$ ipython --no-banner

In [1]: import numpy as np

In [2]: import numpy.linalg as la

In [3]: np.set_printoptions(precision=2, suppress=True, linewidth=140, sign=" ")

In [4]: M = np.loadtxt("a.csv", delimiter=",")

In [5]: M
Out[5]: 
array([[ 137.,   67.,   93.,   78.,   80.,   61.,   86.,  103.,   68.,  118.,   58.,   60.,   64.,   94.,   66.,  119.],
       [  67.,   96.,   42.,   85.,   76.,   47.,   67.,   73.,   53.,  112.,   48.,   58.,   76.,   69.,   70.,   96.],
       [  93.,   42.,  151.,   85.,   97.,   92.,   90.,  100.,   92.,   91.,   76.,   52.,   62.,  119.,   87.,  145.],
       [  78.,   85.,   85.,  124.,  101.,   61.,   94.,   97.,   93.,  127.,   75.,   56.,   69.,   89.,   93.,  128.],
       [  80.,   76.,   97.,  101.,  118.,   67.,   96.,   92.,   89.,  117.,   70.,   50.,   72.,   96.,   78.,  136.],
       [  61.,   47.,   92.,   61.,   67.,  112.,   58.,  107.,   70.,  101.,   59.,   44.,   49.,   86.,   88.,  113.],
       [  86.,   67.,   90.,   94.,   96.,   58.,  109.,   79.,   67.,  105.,   59.,   46.,   77.,   75.,   72.,  126.],
       [ 103.,   73.,  100.,   97.,   92.,  107.,   79.,  167.,  102.,  143.,   80.,   72.,   56.,   98.,  125.,  144.],
       [  68.,   53.,   92.,   93.,   89.,   70.,   67.,  102.,  123.,  103.,   79.,   47.,   38.,  101.,   85.,  131.],
       [ 118.,  112.,   91.,  127.,  117.,  101.,  105.,  143.,  103.,  197.,   89.,   69.,   87.,  102.,  112.,  156.],
       [  58.,   48.,   76.,   75.,   70.,   59.,   59.,   80.,   79.,   89.,   69.,   45.,   37.,   69.,   64.,   96.],
       [  60.,   58.,   52.,   56.,   50.,   44.,   46.,   72.,   47.,   69.,   45.,   58.,   46.,   61.,   61.,   79.],
       [  64.,   76.,   62.,   69.,   72.,   49.,   77.,   56.,   38.,   87.,   37.,   46.,   86.,   65.,   67.,   94.],
       [  94.,   69.,  119.,   89.,   96.,   86.,   75.,   98.,  101.,  102.,   69.,   61.,   65.,  142.,   90.,  147.],
       [  66.,   70.,   87.,   93.,   78.,   88.,   72.,  125.,   85.,  112.,   64.,   61.,   67.,   90.,  128.,  117.],
       [ 119.,   96.,  145.,  128.,  136.,  113.,  126.,  144.,  131.,  156.,   96.,   79.,   94.,  147.,  117.,  221.]])

In [6]: # looks like rank 15

In [7]: left, sigma, VT = la.svd(M)

In [8]: evecs = VT[:(sigma > 1e-8).sum()]

In [9]: rng = np.random.default_rng(71)

In [10]: vec = M[5] + -3 * M[2] + rng.integers(2) * np.eye(16)[1]

In [11]: vec
Out[11]: array([-218.,  -78., -361., -194., -224., -164., -212., -193., -206., -172., -169., -112., -137., -271., -173., -322.])

In [12]: np.allclose(evecs.T @ evecs @ vec, vec)
Out[12]: False

In [13]: la.matrix_rank(np.vstack([M, vec]))
Out[13]: np.int64(16)

In [14]: np.diag(evecs.T @ evecs)
Out[14]: array([ 0.96,  0.66,  0.97,  0.96,  1.  ,  0.99,  1.  ,  0.93,  1.  ,  0.97,  1.  ,  0.94,  0.77,  0.95,  0.89,  0.99])

In [15]: left, sigma, VT = la.svd(M, full_matrices=False)

In [16]: np.round(sigma / sigma[0], 2) + 0
Out[16]: array([ 1.  ,  0.1 ,  0.08,  0.06,  0.05,  0.04,  0.03,  0.02,  0.02,  0.01,  0.01,  0.01,  0.  ,  0.  ,  0.  ,  0.  ])

In [17]: left, sigma, VT = la.svd(M)

In [18]: np.argmax(sigma[:-1] / (sigma[1:] + 1e-6)) + 1
Out[18]: np.int64(15)

In [19]: out = left[:, :15] @ np.diag(sigma[:15]) @ VT[:15]

In [20]: round(la.norm(M - out, 2), 2), round(sigma[15], 2)
Out[20]: (np.float64(0.0), np.float64(0.0))

In [21]: la.matrix_rank(M, rtol=0.05)
Out[21]: np.int64(4)

In [22]: round(np.abs(M - out).max(), 2)
Out[22]: np.float64(0.0)

In [23]: la.matrix_rank(out)
Out[23]: np.int64(15)

In [24]: F = np.loadtxt("case3.csv", delimiter=",")

In [25]: F
Out[25]: 
array([[ 1.5 ,  1.1 , -0.4 , -0.6 ,  1.1 , -0.9 ,  1.4 , -1.8 ,  2.81,  0.  ],
       [-1.5 ,  0.3 ,  0.1 , -0.5 ,  0.4 ,  0.9 ,  1.6 ,  0.  ,  3.2 , -1.9 ],
       [ 0.  , -0.5 , -1.3 , -1.3 ,  0.6 , -0.2 , -1.8 ,  0.4 , -3.52, -0.2 ],
       [ 0.9 , -0.2 , -0.3 ,  0.8 ,  1.7 , -1.3 ,  0.6 ,  0.8 ,  1.15, -0.3 ],
       [-0.8 , -1.2 , -1.  ,  0.9 ,  0.7 ,  1.5 ,  1.2 , -1.3 ,  2.4 ,  0.  ],
       [-1.  ,  0.4 , -2.5 ,  1.6 ,  0.7 , -0.1 ,  0.8 ,  1.5 ,  1.64, -0.7 ],
       [ 0.4 , -0.1 , -0.1 ,  0.1 , -1.5 , -1.3 ,  1.  ,  1.4 ,  2.02,  0.1 ],
       [-0.9 , -1.8 ,  0.3 ,  0.3 , -1.8 ,  0.1 , -0.4 ,  0.4 , -0.8 ,  2.1 ],
       [-0.1 , -1.7 , -1.4 ,  2.1 , -1.6 ,  0.7 , -0.3 ,  0.4 , -0.6 ,  0.9 ],
       [-0.2 , -0.1 , -1.7 , -0.9 ,  0.5 , -0.7 ,  0.3 , -1.7 ,  0.67, -2.1 ],
       [ 1.1 , -1.3 ,  0.6 ,  0.1 ,  1.9 , -0.2 , -0.3 , -0.5 , -0.56, -0.4 ],
       [ 0.5 , -0.2 , -0.2 , -0.6 , -1.2 ,  1.  ,  0.2 ,  0.5 ,  0.39,  0.6 ],
       [ 0.6 ,  1.1 , -2.1 , -1.7 , -1.  , -0.8 ,  2.2 , -2.4 ,  4.3 ,  0.6 ],
       [ 0.7 , -0.6 ,  0.5 ,  0.5 ,  0.6 ,  0.  ,  1.5 ,  1.5 ,  3.06, -0.3 ],
       [-0.4 ,  0.9 ,  0.7 ,  0.8 , -2.2 , -0.5 ,  0.2 ,  1.7 ,  0.32, -0.2 ],
       [ 0.7 , -0.7 ,  0.5 , -1.1 ,  0.2 , -1.3 ,  1.6 , -0.2 ,  3.22, -2.3 ],
       [ 0.2 ,  1.  ,  0.1 , -0.9 ,  0.7 ,  0.3 ,  0.1 , -1.2 ,  0.2 ,  0.2 ],
       [ 0.2 ,  1.  , -0.8 , -1.5 , -1.7 , -0.6 ,  0.8 ,  1.1 ,  1.62, -0.7 ],
       [-1.8 , -1.9 , -1.2 ,  0.5 ,  0.3 , -0.2 ,  0.5 ,  0.  ,  0.92, -0.6 ],
       [-0.6 , -0.8 ,  0.8 ,  0.2 , -0.9 ,  2.9 ,  1.8 , -0.4 ,  3.62,  0.  ],
       [ 0.2 ,  1.2 ,  1.7 ,  0.  ,  2.3 , -0.1 ,  1.3 , -1.1 ,  2.66, -2.2 ],
       [-1.6 ,  0.5 , -1.1 , -1.2 ,  0.1 , -1.7 ,  1.1 ,  1.  ,  2.12,  0.3 ],
       [ 0.7 ,  0.6 ,  2.  ,  0.5 ,  0.5 ,  0.5 ,  1.1 , -0.2 ,  2.27,  0.6 ]])

In [26]: la.svd(F, compute_uv=False)
Out[26]: array([ 12.5 ,   7.29,   6.21,   5.7 ,   5.45,   4.22,   3.53,   2.94,   2.48,   0.08])

In [27]: la.matrix_rank(F)
Out[27]: np.int64(10)

In [28]: np.round(F.mean(axis=0), 2) + 0
Out[28]: array([-0.05, -0.13, -0.3 , -0.08,  0.02, -0.09,  0.72,  0.  ,  1.44, -0.28])
